$ python3 -q
>>> import numpy as np
>>> from numpy import linalg as LA
>>> np.set_printoptions(precision=2, suppress=True, linewidth=100)
>>> def tidy(a):
...     return np.round(a, 2) + 0
... 
>>> arr = np.load("block0.npy")
>>> tidy(arr)
array([[-0.21, -4.07, -2.69,  0.43, -1.17, -3.52, -2.16, -7.03, -2.85],
       [-4.58,  0.56,  1.63,  0.96,  3.51,  2.34,  0.78,  4.67, -5.91],
       [-1.78,  3.37,  2.76,  0.08,  2.39,  3.69,  1.99,  7.38, -0.31],
       [-3.68,  1.89,  2.28,  0.64,  3.29,  3.15,  1.4 ,  6.3 , -3.84],
       [ 3.85, -1.7 , -2.2 , -0.69, -3.35, -3.05, -1.31, -6.09,  4.2 ],
       [ 4.42, -0.88, -1.8 , -0.89, -3.5 , -2.55, -0.94, -5.11,  5.48],
       [-0.51,  3.9 ,  2.77, -0.25,  1.64,  3.65,  2.14,  7.3 ,  1.75],
       [-2.05,  3.22,  2.73,  0.15,  2.54,  3.67,  1.94,  7.33, -0.78],
       [-0.26,  3.97,  2.75, -0.31,  1.48,  3.61,  2.15,  7.22,  2.14],
       [ 4.54, -0.64, -1.67, -0.94, -3.51, -2.39, -0.82, -4.78,  5.81],
       [ 2.49, -2.94, -2.66, -0.28, -2.77, -3.59, -1.83, -7.19,  1.56],
       [ 3.58, -2.  , -2.33, -0.61, -3.26, -3.21, -1.45, -6.41,  3.64],
       [ 4.98,  1.16, -0.58, -1.21, -3.24, -0.98,  0.1 , -1.95,  7.53],
       [ 2.97, -2.57, -2.55, -0.42, -3.  , -3.47, -1.69, -6.93,  2.45],
       [-4.35,  1.  ,  1.86,  0.87,  3.49,  2.63,  0.99,  5.26, -5.31],
       [-1.44,  3.54,  2.78, -0.01,  2.2 ,  3.7 ,  2.04,  7.41,  0.26],
       [ 0.11,  4.05,  2.7 , -0.4 ,  1.24,  3.54,  2.16,  7.08,  2.7 ],
       [-0.56, -4.13, -2.63,  0.51, -0.94, -3.42, -2.15, -6.85, -3.36],
       [-4.54, -2.67, -0.56,  1.25,  2.43, -0.54, -0.95, -1.08, -7.88],
       [-2.36,  3.02,  2.68,  0.24,  2.7 ,  3.62,  1.86,  7.24, -1.32],
       [ 0.55, -3.88, -2.77,  0.24, -1.67, -3.65, -2.13, -7.31, -1.68],
       [-4.46,  0.81,  1.76,  0.91,  3.5 ,  2.5 ,  0.9 ,  5.01, -5.58],
       [ 4.88,  0.28, -1.15, -1.1 , -3.46, -1.71, -0.36, -3.43,  6.84],
       [ 2.43,  4.06,  2.07, -0.91, -0.44,  2.61,  1.92,  5.23,  5.87],
       [-1.28,  3.61,  2.78, -0.05,  2.11,  3.7 ,  2.06,  7.41,  0.51]])
>>> # rank 2
>>> Xs = arr - arr.mean(axis=0)
>>> V = LA.svd(Xs)[2][:2]
>>> other = Xs - Xs @ V.T @ V
>>> print(tidy((Xs @ V.T).std(axis=0)))
[8.56 5.02]
>>> tidy(other.std(axis=0))
array([0., 0., 0., 0., 0., 0., 0., 0., 0.])
>>> tidy(np.cov(Xs @ V.T, rowvar=False))
array([[76.34,  0.  ],
       [ 0.  , 26.22]])
>>> print(tidy(LA.norm(other) / LA.norm(Xs)))
0.0
>>> LA.lstsq(arr[:-1].T, arr[-1])[2]
np.int32(2)
>>> tidy(np.trace(LA.pinv(arr) @ arr))
np.float64(2.0)
>>> np.unique(arr.round(6), axis=0).shape
(25, 9)
>>> np.abs(np.diag(LA.qr(arr)[1])) > 1e-9
array([ True,  True, False, False, False, False, False, False, False])
>>> lab = arr[:, 3] > np.median(arr[:, 3])
>>> u = arr[lab].mean(axis=0) - arr[~lab].mean(axis=0)
>>> print((((arr - arr.mean(axis=0)) @ u > 0) == lab).mean())
0.72
>>> W0 = np.load("w.npy")
>>> print(W0)
[[-3 -1  3  2  2  2  1 -1  1  2  1  0]
 [ 3  1 -3 -2 -2 -2 -1  1 -1 -2 -1  0]
 [-6 -2  6  4  4  4  2 -2  2  4  2  0]
 [-3 -1  3  2  2  2  1 -1  1  2  1  0]
 [ 3  1 -3 -2 -2 -2 -1  1 -1 -2 -1  0]
 [ 0  0  0  0  0  0  0  0  0  0  0  0]
 [-9 -3  9  6  6  6  3 -3  3  6  3  0]
 [ 6  2 -6 -4 -4 -4 -2  2 -2 -4 -2  0]
 [-6 -2  6  4  4  4  2 -2  2  4  2  0]
 [-6 -2  6  4  4  4  2 -2  2  4  2  0]
 [-3 -1  3  2  2  2  1 -1  1  2  1  0]
 [ 6  2 -6 -4 -4 -4 -2  2 -2 -4 -2  0]]
>>> # rows 0 and 3 are equal
>>> tidy(LA.norm(W0[5], 1)), tidy(LA.norm(W0[5], np.inf))
(np.float64(0.0), np.float64(0.0))
>>> tidy(LA.norm(W0, 1)), tidy(LA.norm(W0, np.inf))
(np.float64(54.0), np.float64(57.0))
>>> LA.norm(W0, axis=1).argmax()
np.int64(6)
>>> print(tidy(LA.norm(W0, axis=0)))
[17.49  5.83 17.49 11.66 11.66 11.66  5.83  5.83  5.83 11.66  5.83  0.  ]
>>> tidy(LA.norm(W0, 2))
np.float64(36.41)
>>> u = np.array([9, 4])
>>> np.cross(W0[10, :3], W0[2, :3])
array([0, 0, 0])
>>> np.polyval(u, W0[10])
array([-23,  -5,  31,  22,  22,  22,  13,  -5,  13,  22,  13,   4])
>>> np.convolve(W0[10], u)
array([-27, -21,  23,  30,  26,  26,  17,  -5,   5,  22,  17,   4,   0])
>>> print(np.correlate(W0[10], W0[2], "full"))
[  0  -6 -14  -4  20  14  -4   0   2  -2  36  78  36  -2   2   0  -4  14  20  -4 -14  -6   0]
>>> rng = np.random.default_rng(7848)
>>> lab = rng.permutation(12)
>>> lab
array([ 6,  7,  8,  3, 10,  4,  1, 11,  5,  2,  0,  9])
>>> other = W0[lab][:, lab]
>>> other
array([[ 3, -3,  3,  6,  3,  6, -3,  0,  6,  9, -9,  6],
       [-2,  2, -2, -4, -2, -4,  2,  0, -4, -6,  6, -4],
       [ 2, -2,  2,  4,  2,  4, -2,  0,  4,  6, -6,  4],
       [ 1, -1,  1,  2,  1,  2, -1,  0,  2,  3, -3,  2],
       [ 1, -1,  1,  2,  1,  2, -1,  0,  2,  3, -3,  2],
       [-1,  1, -1, -2, -1, -2,  1,  0, -2, -3,  3, -2],
       [-1,  1, -1, -2, -1, -2,  1,  0, -2, -3,  3, -2],
       [-2,  2, -2, -4, -2, -4,  2,  0, -4, -6,  6, -4],
       [ 0,  0,  0,  0,  0,  0,  0,  0,  0,  0,  0,  0],
       [ 2, -2,  2,  4,  2,  4, -2,  0,  4,  6, -6,  4],
       [ 1, -1,  1,  2,  1,  2, -1,  0,  2,  3, -3,  2],
       [ 2, -2,  2,  4,  2,  4, -2,  0,  4,  6, -6,  4]])
>>> np.diag(other)
array([ 3,  2,  2,  2,  1, -2,  1,  0,  0,  6, -3,  4])
>>> tidy(np.sort(np.abs(LA.eigvals(other))))
array([ 0.,  0.,  0.,  0.,  0.,  0.,  0.,  0.,  0.,  0.,  0., 16.])
>>> tidy(LA.det(other)), tidy(LA.det(W0[lab]))
(np.float64(0.0), np.float64(0.0))
>>> np.allclose(other, W0)
False
>>> print(np.abs(np.diag(LA.qr(other)[1])) > 1e-9)
[ True False False False False False False False False False False False]
>>> tidy(np.trace(LA.pinv(other) @ other))
np.float64(1.0)
>>> np.unique(other.round(6), axis=0).shape
(6, 12)
>>> other = np.array([[9, 6, 3, 8, 1, 8, 9, 6],
...     [4, 5, 3, 8, 6, 6, 0, 6],
...     [1, 2, 8, 6, 5, 1, 7, 0],
...     [3, 8, 9, 4, 5, 9, 7, 1],
...     [4, 5, 9, 6, 9, 1, 0, 1],
...     [9, 9, 8, 4, 7, 1, 3, 1],
...     [6, 7, 5, 2, 6, 8, 5, 6],
...     [3, 6, 9, 6, 6, 4, 6, 5]])
>>> other[-1] = other[0]
>>> E = other + 0.1 * np.eye(8)
>>> E
array([[9.1, 6. , 3. , 8. , 1. , 8. , 9. , 6. ],
       [4. , 5.1, 3. , 8. , 6. , 6. , 0. , 6. ],
       [1. , 2. , 8.1, 6. , 5. , 1. , 7. , 0. ],
       [3. , 8. , 9. , 4.1, 5. , 9. , 7. , 1. ],
       [4. , 5. , 9. , 6. , 9.1, 1. , 0. , 1. ],
       [9. , 9. , 8. , 4. , 7. , 1.1, 3. , 1. ],
       [6. , 7. , 5. , 2. , 6. , 8. , 5.1, 6. ],
       [9. , 6. , 3. , 8. , 1. , 8. , 9. , 6.1]])
>>> x0 = np.array([1, 1, 1, 2, 0, 0, 0, 3])
>>> a = np.maximum(E @ x0, 0)
>>> print(E * (a > 1e-9)[:, None])
[[9.1 6.  3.  8.  1.  8.  9.  6. ]
 [4.  5.1 3.  8.  6.  6.  0.  6. ]
 [1.  2.  8.1 6.  5.  1.  7.  0. ]
 [3.  8.  9.  4.1 5.  9.  7.  1. ]
 [4.  5.  9.  6.  9.1 1.  0.  1. ]
 [9.  9.  8.  4.  7.  1.1 3.  1. ]
 [6.  7.  5.  2.  6.  8.  5.1 6. ]
 [9.  6.  3.  8.  1.  8.  9.  6.1]]
>>> np.tanh(E @ x0)
array([1., 1., 1., 1., 1., 1., 1., 1.])
>>> other = np.array([[-1.4, 0.0, 2.2, -0.5],
...     [-0.2, 0.2, -1.3, 0.0],
...     [0.1, -0.5, 2.9, 0.4],
...     [-0.3, 0.7, 0.0, -2.0],
...     [-0.6, 0.1, -0.9, -0.6],
...     [0.2, -1.5, 1.2, -1.1],
...     [-1.1, -3.7, 0.6, 0.7],
...     [-0.8, -1.3, -0.1, -0.8],
...     [-1.6, -2.6, 0.7, 1.5]])
>>> Z = np.array([[1.1, 0.0, 0.7, -1.3, 0.0, 0.6, 0.2, 0.4, -0.4, 0.7, -0.6, 1.1],
...     [-0.4, 1.1, 2.0, 0.6, 0.2, 1.0, 1.6, 1.6, 0.4, 0.1, -1.7, 0.4],
...     [-0.8, 1.0, -0.6, 0.8, 0.5, 1.8, 0.4, -0.9, -0.1, -1.0, 0.2, -0.3],
...     [0.6, -0.4, 0.5, 1.1, 0.7, -0.6, 0.5, 0.3, 2.0, -2.2, 0.3, 0.7]])
>>> A = other @ Z
>>> tidy(A)
array([[-3.6 ,  2.4 , -2.55,  3.03,  0.75,  3.42,  0.35, -2.69, -0.66, -2.08,  1.13, -2.55],
       [ 0.74, -1.08,  1.04, -0.66, -0.61, -2.26, -0.24,  1.41,  0.29,  1.18, -0.48,  0.25],
       [-1.77,  2.19, -2.47,  2.33,  1.63,  4.54,  0.58, -3.25,  0.27, -3.76,  1.49, -0.68],
       [-1.81,  1.57,  0.19, -1.39, -1.26,  1.72,  0.06,  0.4 , -3.6 ,  4.26, -1.61, -1.45],
       [-0.34, -0.55,  0.02, -0.54, -0.85, -1.52, -0.62,  0.55, -0.83,  1.81, -0.17, -0.77],
       [-0.8 , -0.01, -4.13, -1.41, -0.47,  1.44, -2.43, -3.73, -3.  ,  1.21,  2.34, -1.51],
       [ 0.21, -3.75, -8.18,  0.46,  0.05, -3.7 , -5.55, -6.69,  0.3 , -3.28,  7.28, -2.38],
       [-0.76, -1.21, -3.5 , -0.7 , -0.87, -1.48, -2.68, -2.55, -1.79,  1.17,  2.43, -1.93],
       [-0.38, -2.76, -5.99,  2.73,  0.88, -3.2 , -3.45, -4.98,  2.53, -5.38,  5.97, -1.96]])
>>> print(tidy(A @ LA.pinv(A) @ A))
[[-3.6   2.4  -2.55  3.03  0.75  3.42  0.35 -2.69 -0.66 -2.08  1.13 -2.55]
 [ 0.74 -1.08  1.04 -0.66 -0.61 -2.26 -0.24  1.41  0.29  1.18 -0.48  0.25]
 [-1.77  2.19 -2.47  2.33  1.63  4.54  0.58 -3.25  0.27 -3.76  1.49 -0.68]
 [-1.81  1.57  0.19 -1.39 -1.26  1.72  0.06  0.4  -3.6   4.26 -1.61 -1.45]
 [-0.34 -0.55  0.02 -0.54 -0.85 -1.52 -0.62  0.55 -0.83  1.81 -0.17 -0.77]
 [-0.8  -0.01 -4.13 -1.41 -0.47  1.44 -2.43 -3.73 -3.    1.21  2.34 -1.51]
 [ 0.21 -3.75 -8.18  0.46  0.05 -3.7  -5.55 -6.69  0.3  -3.28  7.28 -2.38]
 [-0.76 -1.21 -3.5  -0.7  -0.87 -1.48 -2.68 -2.55 -1.79  1.17  2.43 -1.93]
 [-0.38 -2.76 -5.99  2.73  0.88 -3.2  -3.45 -4.98  2.53 -5.38  5.97 -1.96]]
>>> print(np.unique(A.round(6), axis=0).shape)
(9, 12)
>>> print(tidy(np.trace(LA.pinv(A) @ A)))
4.0
>>> np.allclose(A[:-1].T @ LA.lstsq(A[:-1].T, A[-1])[0], A[-1])
True
